$ ipython --no-banner

In [1]: import numpy as np

In [2]: np.set_printoptions(suppress=True, linewidth=160)

In [3]: M = np.load("mat.npy")

In [4]: print(M)
[[ -9.26   4.93   3.64  -2.39  -0.55  -3.85   3.62  -0.07  -6.28]
 [ -4.49  -1.56   1.76  -7.44  -6.29  -1.48 -15.99  -6.99  -0.6 ]
 [-11.32  -9.31  -7.95  -8.87   5.31  -8.37  -7.36  -3.29   2.47]
 [ -4.11   5.05   7.93  -2.35   8.    -6.61  -2.64   7.7   -2.32]
 [  4.5   -4.59  -8.58 -12.79   3.15  -4.29  -7.98  -8.56  -3.24]
 [ -3.08  -1.08   4.3   -3.13   7.1    6.04   0.41   7.16  -7.34]
 [  3.44  -1.17  -5.26   5.67  -4.66 -10.6   -9.38   5.47   6.32]
 [  4.14   3.8   -3.25   4.32  11.88   1.26  -4.23   0.81   3.06]
 [ -3.49  -1.07  -9.38   5.93  -1.64  -2.18  -4.67  -1.61  -5.06]
 [  2.94  -2.19   4.62  -1.23  -0.33   7.16   5.52   2.31  -4.13]
 [ 18.39  -9.26   6.27  -5.83   2.06  -5.76   5.57   1.42  -7.73]
 [-12.26   4.19  -3.81  -3.53   3.01  -2.91 -13.14  -3.61  -2.85]
 [ -1.34  11.56   6.96   2.96   8.07   4.33   2.13  -1.55  -6.17]
 [  3.8   -5.1  -12.7    2.22  -0.41   5.55  -1.73   1.27  10.59]
 [-14.98   6.73  -0.14   2.84   5.23  18.18   6.74  10.43 -15.33]
 [ -7.88   5.48  10.04   1.98  -6.93  -1.79   3.27   1.09  -3.69]
 [ -6.34  10.58  17.34   2.99   5.13  -7.66  -0.84   0.06  -7.73]
 [  7.09  -2.52 -10.37   6.92   5.16   2.11  -7.48 -12.56   2.51]
 [ 11.2    5.76   2.26   9.35   2.58   7.12   5.62  -2.01  -3.82]
 [ -6.05   9.74   1.38   2.4   -7.79   3.9   -1.39  -8.59  -9.57]]

In [5]: Xs = (M - M.mean(axis=0)) / M.std(axis=0)

In [6]: print(np.argwhere(np.abs(Xs) > 2))
[[ 1  6]
 [ 4  3]
 [10  0]
 [13  8]
 [14  5]
 [14  8]
 [16  2]
 [17  7]]

In [7]: print(np.round(Xs.std(axis=0), 2))
[1. 1. 1. 1. 1. 1. 1. 1. 1.]

In [8]: coef = np.linalg.lstsq(np.delete(Xs, 4, axis=1), Xs[:, 4])[0]

In [9]: print(np.abs(coef).argmax())
1

In [10]: labels = M[:, 7] > np.median(M[:, 7])

In [11]: r0 = M[labels].mean(axis=0) - M[~labels].mean(axis=0)

In [12]: print(r0.round(2))
[ 2.17 -0.43  5.32  1.49  1.61  1.14  4.93  8.66  0.43]

In [13]: print((((M - M.mean(axis=0)) @ r0 > 0) == labels).mean())
0.75

In [14]: print(((M - M.mean(axis=0)) @ r0 > 0).astype(int))
[1 0 0 1 0 1 0 1 0 1 1 0 1 0 1 1 1 0 1 0]

In [15]: x0 = np.array([1, 0, 1, 2, 1, 3, 0, 2, 0])

In [16]: rhs = M @ x0

In [17]: coef, lr = np.zeros(9), 1 / np.linalg.norm(M, 2) ** 2

In [18]: for i in range(12):
    ...:     coef -= lr * M.T @ (M @ coef - rhs)
    ...:     if i % 2 == 0: print(i, round(np.linalg.norm(M @ coef - rhs), 2))
    ...: 
0 62.22
2 31.83
4 24.07
6 19.9
8 16.95
10 14.64

In [19]: print(round(float(np.linalg.cond(M)), 2))
5.67

In [20]: G = np.cov(M, rowvar=False)

In [21]: print(round(float(np.corrcoef(M[:, 2], M[:, 7])[0, 1]), 2))
0.34

In [22]: print(np.round(np.median(M, axis=0), 2))
[-3.28  1.36  1.57  2.1   2.8  -1.64 -1.56 -0.01 -3.76]

In [23]: print(np.argwhere(np.triu(np.abs(np.corrcoef(M.T)) > 0.8, 1)))
[]

In [24]: print(np.round(np.polyfit(M[:, 2], M[:, 7], 1), 2))
[ 0.26 -0.62]

In [25]: print(np.round(M.std(axis=0), 2))
[8.16 6.01 7.62 5.6  5.29 6.74 6.38 5.66 5.75]

In [26]: print(G.shape)
(9, 9)

In [27]: print(np.argsort(-M.std(axis=0).round(6), kind="stable"))
[0 2 5 6 1 8 7 3 4]

In [28]: x0 = np.array([2, 1, 0, 1, 2, 1, 0, 2, 1])

In [29]: rhs = M @ x0

In [30]: print(np.round(np.linalg.pinv(M) @ M, 2) + 0)
[[1. 0. 0. 0. 0. 0. 0. 0. 0.]
 [0. 1. 0. 0. 0. 0. 0. 0. 0.]
 [0. 0. 1. 0. 0. 0. 0. 0. 0.]
 [0. 0. 0. 1. 0. 0. 0. 0. 0.]
 [0. 0. 0. 0. 1. 0. 0. 0. 0.]
 [0. 0. 0. 0. 0. 1. 0. 0. 0.]
 [0. 0. 0. 0. 0. 0. 1. 0. 0.]
 [0. 0. 0. 0. 0. 0. 0. 1. 0.]
 [0. 0. 0. 0. 0. 0. 0. 0. 1.]]

In [31]: rng = np.random.default_rng(374)

In [32]: rhs = rhs + 0.3 * rng.normal(size=20)

In [33]: print(rhs.round(2))
[-26.57 -46.74 -42.76  16.74 -27.02  17.26   9.31  46.53 -16.32   9.22  14.7  -30.76  23.04  23.07  13.98 -25.53  -4.59   8.44  41.67 -38.8 ]

In [34]: coef, *_ = np.linalg.lstsq(M, rhs)

In [35]: print(np.round(M.T @ (rhs - M @ coef), 2) + 0)
[0. 0. 0. 0. 0. 0. 0. 0. 0.]

In [36]: print(coef.round(2) + 0)
[ 1.99  1.02 -0.02  0.99  2.    1.    0.    2.03  1.03]

In [37]: r0 = np.array([-5, 1, 4, 3])

In [38]: A = np.outer(rng.normal(size=43), r0) + 0.3 * rng.normal(size=(43, 4))

In [39]: print(A.round(2) + 0)
[[ -1.41  -0.14   0.93   0.69]
 [  3.86  -1.04  -3.24  -1.81]
 [ -0.15  -0.38   0.38   0.04]
 [ -6.88   1.37   5.77   4.02]
 [  3.24   0.2   -2.47  -1.92]
 [  4.78  -1.36  -3.58  -2.74]
 [ -3.81   1.     3.1    2.58]
 [  6.93  -1.15  -5.62  -4.2 ]
 [ -3.21   0.79   2.98   2.01]
 [  2.93  -1.08  -1.69  -1.34]
 [ -6.32   1.26   5.62   4.84]
 [ -0.05  -0.14   0.61   0.34]
 [  2.23  -0.43  -2.01  -1.38]
 [  2.36  -0.99  -1.84  -1.88]
 [ -0.45   0.56   0.5    0.57]
 [ 10.05  -2.33  -8.14  -6.02]
 [ -0.12  -0.08   0.    -0.09]
 [  2.44  -0.51  -1.92  -1.42]
 [ -1.7    0.25   0.9    0.96]
 [  4.35  -0.6   -3.41  -2.62]
 [ -1.14   0.57   1.2    1.32]
 [-11.76   2.85   9.52   7.31]
 [  6.47  -0.95  -4.58  -4.15]
 [  1.63  -0.42  -0.79  -1.01]
 [ -2.39  -0.09   1.58   1.12]
 [ -2.52   0.3    2.16   1.87]
 [  1.07  -0.31  -0.28  -0.37]
 [  1.89  -0.11  -0.8   -0.8 ]
 [ -8.15   1.57   7.05   5.12]
 [  2.6   -0.55  -2.31  -1.4 ]
 [ -4.4    1.     3.88   2.82]
 [  0.32  -0.33  -0.2   -0.28]
 [  2.94  -0.35  -1.74  -1.65]
 [  0.35   0.1   -0.53  -0.31]
 [  6.17  -1.08  -4.58  -3.98]
 [ -3.5   -0.07   3.06   2.08]
 [  5.23  -1.39  -4.66  -3.53]
 [ -5.58   0.98   4.25   3.58]
 [ -2.96   0.9    2.49   1.54]
 [ -3.03   1.25   3.14   1.58]
 [  0.62  -0.05  -0.75  -0.28]
 [ -3.73   1.06   3.47   2.28]
 [ -6.45   1.34   4.33   3.58]]

In [40]: A2 = A / np.sqrt((A ** 2).mean(axis=1, keepdims=True))

In [41]: print(A2[29].round(2))
[ 1.37 -0.29 -1.22 -0.74]

In [42]: print(np.round(np.linalg.norm(A2, axis=1), 2))
[2. 2. 2. 2. 2. 2. 2. 2. 2. 2. 2. 2. 2. 2. 2. 2. 2. 2. 2. 2. 2. 2. 2. 2. 2. 2. 2. 2. 2. 2. 2. 2. 2. 2. 2. 2. 2. 2. 2. 2. 2. 2. 2.]

In [43]: W1 = np.array([[1, 0, 1, 1], [0, 3, 0, 2], [3, 2, 3, 3], [0, 2, 1, 0]])

In [44]: coef = np.array([1, 0, 1, 1])

In [45]: hid = np.maximum(A @ W1 + coef, 0)

In [46]: print(np.linalg.matrix_rank(hid))
4

In [47]: Z = np.array([[-1, 1, 1], [-2, 1, 0], [0, -2, -1], [0, -1, 0]])

In [48]: print(W1 @ Z)
[[-1 -2  0]
 [-6  1  0]
 [-7 -4  0]
 [-4  0 -1]]

In [49]: print((hid @ Z).round(6).argmax(axis=1))
[2 0 2 2 0 0 2 0 2 0 2 2 0 0 2 0 2 0 2 0 2 2 0 1 2 2 2 2 2 0 2 2 0 0 0 2 0 2 2 2 0 2 2]

In [50]: E = np.load("dump.npy")

In [51]: print(E)
[[  1  -2   4  -8]
 [  1  -1   1  -1]
 [  1   0   0   0]
 [  1   1   1   1]
 [  1   2   4   8]
 [  1   3   9  27]
 [  1   4  16  64]
 [  1   5  25 125]
 [  1   6  36 216]]

In [52]: # column 3 is much longer than the rest

In [53]: U, s, VT = np.linalg.svd(E)

In [54]: print(np.argmax(s[:-1] / (s[1:] + 1e-6)) + 1)
1

In [55]: print(s.round(2))
[263.67   9.71   3.74   1.61]

In [56]: A2 = U[:, :1] @ np.diag(s[:1]) @ VT[:1]

In [57]: print(round(float(np.linalg.norm(E - A2, 2)), 2), round(float(s[1]), 2))
9.71 9.71

In [58]: print(np.linalg.matrix_rank(E, rtol=0.05))
1

In [59]: print(np.round(np.linalg.norm(E - A2) / np.linalg.norm(E), 2))
0.04

In [60]: print(np.linalg.matrix_rank(E, rtol=0.1))
1

In [61]: print(np.round(np.linalg.norm(E, 2) / np.linalg.norm(E), 2))
1.0

In [62]: print(np.round(np.abs(np.linalg.svd(E)[2][-1]), 2))
[0.98 0.02 0.2  0.03]

In [63]: th = np.radians(135)

In [64]: r_ = np.eye(4)

In [65]: r_[3, 3] = r_[2, 2] = np.cos(th)

In [66]: r_[3, 2], r_[2, 3] = -np.sin(th), np.sin(th)

In [67]: print(r_.round(2))
[[ 1.    0.    0.    0.  ]
 [ 0.    1.    0.    0.  ]
 [ 0.    0.   -0.71  0.71]
 [ 0.    0.   -0.71 -0.71]]

In [68]: A2 = E @ r_.T

In [69]: print(np.allclose(np.linalg.norm(E, axis=1), np.linalg.norm(A2, axis=1)))
True

In [70]: print(np.round(np.linalg.det(r_), 2), np.round(np.trace(r_), 2))
1.0 0.59

In [71]: print(np.round(np.linalg.svd(E, compute_uv=False), 2), np.round(np.linalg.svd(A2, compute_uv=False), 2))
[263.67   9.71   3.74   1.61] [263.67   9.71   3.74   1.61]

In [72]: print(np.allclose(E @ E.T, A2 @ A2.T))
True

In [73]: A2 = E + rng.integers(-2, 3, (9, 1)) @ rng.integers(-2, 3, (1, 4))

In [74]: print(A2)
[[  1  -2   4  -8]
 [  1  -1   1  -1]
 [  3  -2  -1   2]
 [ -1   3   2  -1]
 [  1   2   4   8]
 [  3   1   8  29]
 [ -3   8  18  60]
 [ -1   7  26 123]
 [ -3  10  38 212]]

In [75]: print(np.round(np.linalg.svd(A2 - E, compute_uv=False), 2) + 0)
[12.49  0.    0.    0.  ]

In [76]: print(np.abs(A2 - E).sum(axis=1))
[ 0  0  7  7  0  7 14  7 14]

In [77]: print(np.linalg.matrix_rank(A2 - E, tol=1e-8))
1

In [78]: A2 = np.c_[E[:, :1] @ np.array([[3]]), np.array([0, 0, -3, 2, -1, 1, -1, 2, 2])]

In [79]: print(A2)
[[ 3  0]
 [ 3  0]
 [ 3 -3]
 [ 3  2]
 [ 3 -1]
 [ 3  1]
 [ 3 -1]
 [ 3  2]
 [ 3  2]]

In [80]: print(np.round(np.linalg.norm(np.linalg.qr(E)[0].T @ A2, axis=0) ** 2 / ((A2 ** 2).sum(axis=0) + 1e-12), 2))
[1.  0.3]

In [81]: print(np.linalg.matrix_rank(A2))
2

In [82]: data = np.load("out12.npy")

In [83]: print(data)
[[ 2  2  2  0  0  0  3]
 [ 8  8  8  0  0  0 12]
 [ 0  0  0  0  0  0  0]
 [ 2  2  2  0  0  0  3]]

In [84]: print(np.abs(np.diag(np.linalg.qr(data)[1])) > 1e-9)
[ True False False False]

In [85]: print(np.round(data @ np.linalg.pinv(data) @ data, 2))
[[ 2.  2.  2.  0.  0.  0.  3.]
 [ 8.  8.  8.  0.  0.  0. 12.]
 [ 0.  0.  0.  0.  0.  0.  0.]
 [ 2.  2.  2.  0.  0.  0.  3.]]

In [86]: m1 = np.loadtxt("x.csv", delimiter=",")

In [87]: print(m1)
[[ 2. -2.  3.  1.  0.  0.  2.  0. -1.  0.  3. -2.]
 [-3. -1. -2.  3.  3. -1.  0. -2. -2. -3. -2. -5.]
 [ 2.  0.  1.  3. -2. -3.  2. -3.  3. -5. -1. -3.]
 [-1. -1.  2. -1. -2. -2. -3.  4. -5.  3. -3.  5.]
 [-2.  0.  3. -1.  1.  0.  3.  3.  0. -2.  3.  0.]
 [-2. -2.  0. -1. -3.  2. -3.  1. -2. -3.  5.  0.]
 [ 3.  0. -3.  0.  1. -1. -2. -5.  5.  1.  0. -2.]
 [ 0.  0.  0.  0.  0.  0.  0.  1.  2.  0.  0.  2.]
 [ 0.  0.  0.  0.  0.  0.  0.  0.  1.  0.  0.  0.]
 [ 0.  0.  0.  0.  0.  0.  0.  2.  0.  2.  1.  0.]
 [ 0.  0.  0.  0.  0.  0.  0.  1.  2.  2.  0.  2.]
 [ 0.  0.  0.  0.  0.  0.  0.  2.  1.  1.  2.  2.]]

In [88]: print(np.round(np.sort(np.abs(np.linalg.eigvals(m1))), 2))
[1.   1.15 1.15 1.81 2.75 3.22 3.22 3.49 3.95 3.95 5.02 5.98]

In [89]: print(np.round(np.linalg.det(m1), 2))
-111528.0

In [90]: print((m1 - m1.T) / 2)
[[ 0.   0.5  0.5  1.   1.   1.  -0.5  0.  -0.5  0.   1.5 -1. ]
 [-0.5  0.  -1.   2.   1.5  0.5  0.  -1.  -1.  -1.5 -1.  -2.5]
 [-0.5  1.   0.   0.5 -2.5 -1.5  2.5 -1.5  1.5 -2.5 -0.5 -1.5]
 [-1.  -2.  -0.5  0.  -0.5 -0.5 -1.5  2.  -2.5  1.5 -1.5  2.5]
 [-1.  -1.5  2.5  0.5  0.   1.5  1.   1.5  0.  -1.   1.5  0. ]
 [-1.  -0.5  1.5  0.5 -1.5  0.  -1.   0.5 -1.  -1.5  2.5  0. ]
 [ 0.5  0.  -2.5  1.5 -1.   1.   0.  -2.5  2.5  0.5  0.  -1. ]
 [ 0.   1.   1.5 -2.  -1.5 -0.5  2.5  0.   1.  -1.  -0.5  0. ]
 [ 0.5  1.  -1.5  2.5  0.   1.  -2.5 -1.   0.   0.  -1.  -0.5]
 [ 0.   1.5  2.5 -1.5  1.   1.5 -0.5  1.   0.   0.  -0.5 -0.5]
 [-1.5  1.   0.5  1.5 -1.5 -2.5  0.   0.5  1.   0.5  0.   0. ]
 [ 1.   2.5  1.5 -2.5  0.   0.   1.   0.   0.5  0.5  0.   0. ]]

In [91]: print(np.trace(m1))
8.0

In [92]: print(np.round(np.linalg.matrix_power(m1, 3), 2))
[[ 120.  -21.   41.   58.  -11.  -57.   39.  -79.   24.   36.  -43.  -64.]
 [ -38.   41.  -58.   39.   37.   15.   55.  -40.   27. -129.   21.  -93.]
 [  56.  -10.   89.   28.   29.  -46.   81.  -45. -183.  -10.  -61. -145.]
 [  32.  -17.  -30.   36.   25.  -47.  -29.  -20.   58.   30.  -26.   11.]
 [   2.  -12.   17.   -5.   55.   -8.    3.  -35.  -75.   49.  -63.  -45.]
 [ -39.  -11.  -52.    4.  -30.   53.  -59.   64.  -13.   15.   69.   63.]
 [  32.    4.  -13.   16.  -39.  -21.   13.  -43.  129.  -79.   62.  -35.]
 [   0.    0.    0.    0.    0.    0.    0.   25.   30.   18.   14.   30.]
 [   0.    0.    0.    0.    0.    0.    0.    0.    1.    0.    0.    0.]
 [   0.    0.    0.    0.    0.    0.    0.   33.   30.   22.   18.   30.]
 [   0.    0.    0.    0.    0.    0.    0.   39.   42.   30.   18.   42.]
 [   0.    0.    0.    0.    0.    0.    0.   55.   53.   38.   32.   54.]]

In [93]: print(np.allclose(m1 @ m1.T, m1.T @ m1))
False

In [94]: print((m1 + m1.T) / 2)
[[ 2.  -2.5  2.5  0.  -1.  -1.   2.5  0.  -0.5  0.   1.5 -1. ]
 [-2.5 -1.  -1.   1.   1.5 -1.5  0.  -1.  -1.  -1.5 -1.  -2.5]
 [ 2.5 -1.   1.   2.5  0.5 -1.5 -0.5 -1.5  1.5 -2.5 -0.5 -1.5]
 [ 0.   1.   2.5 -1.  -1.5 -1.5 -1.5  2.  -2.5  1.5 -1.5  2.5]
 [-1.   1.5  0.5 -1.5  1.  -1.5  2.   1.5  0.  -1.   1.5  0. ]
 [-1.  -1.5 -1.5 -1.5 -1.5  2.  -2.   0.5 -1.  -1.5  2.5  0. ]
 [ 2.5  0.  -0.5 -1.5  2.  -2.  -2.  -2.5  2.5  0.5  0.  -1. ]
 [ 0.  -1.  -1.5  2.   1.5  0.5 -2.5  1.   1.   1.   0.5  2. ]
 [-0.5 -1.   1.5 -2.5  0.  -1.   2.5  1.   1.   0.   1.   0.5]
 [ 0.  -1.5 -2.5  1.5 -1.  -1.5  0.5  1.   0.   2.   1.5  0.5]
 [ 1.5 -1.  -0.5 -1.5  1.5  2.5  0.   0.5  1.   1.5  0.   2. ]
 [-1.  -2.5 -1.5  2.5  0.   0.  -1.   2.   0.5  0.5  2.   2. ]]

In [95]: print(m1 @ m1)
[[ 21.  -3.   9.   4. -12. -11.   3. -12.  19.   0.   0.   0.]
 [-14.   6.   6. -17.   1.  -1.  -7.   8. -29.   4. -23.  14.]
 [ 19.  -1.   1.   7.   1. -17.  -4. -30.  -6.   4. -36. -10.]
 [  5.   8.   2.   7.  -4.  -4.  11.  16.   5.   2.  -3.  14.]
 [ 10.   5. -11.   7.   0. -10.   2. -23.  43. -15.  -5.  -4.]
 [ -4.   3.  -4.  -6. -16.  11. -10.   8.   2.   4.  -1.  27.]
 [ -6.  -4.  15.  -6.   8.   9.  10.  14. -27.  14.   7.  -7.]
 [  0.   0.   0.   0.   0.   0.   0.   5.   6.   2.   4.   6.]
 [  0.   0.   0.   0.   0.   0.   0.   0.   1.   0.   0.   0.]
 [  0.   0.   0.   0.   0.   0.   0.   7.   6.   6.   2.   6.]
 [  0.   0.   0.   0.   0.   0.   0.   9.   6.   6.   6.   6.]
 [  0.   0.   0.   0.   0.   0.   0.  10.  11.   8.   5.  12.]]

In [96]: x0 = np.array([1, 0, -2, 0, 3, 2, 3, 2, 0, -3, 2, 2])

In [97]: rhs = m1 @ x0

In [98]: coef, lr = np.zeros(12), 1 / np.linalg.norm(m1, 2) ** 2

In [99]: for i in range(30):
    ...:     coef -= lr * m1.T @ (m1 @ coef - rhs)
    ...:     if i % 10 == 0: print(i, round(np.linalg.norm(m1 @ coef - rhs), 2))
    ...: 
0 24.11
10 6.07
20 4.77

In [100]: print(coef.round(2))
[-1.37  0.88 -0.02 -0.25  1.55  1.75  2.29  1.3   1.07 -1.27  1.84  0.37]

In [101]: print(round(np.linalg.cond(m1), 2))
228.67
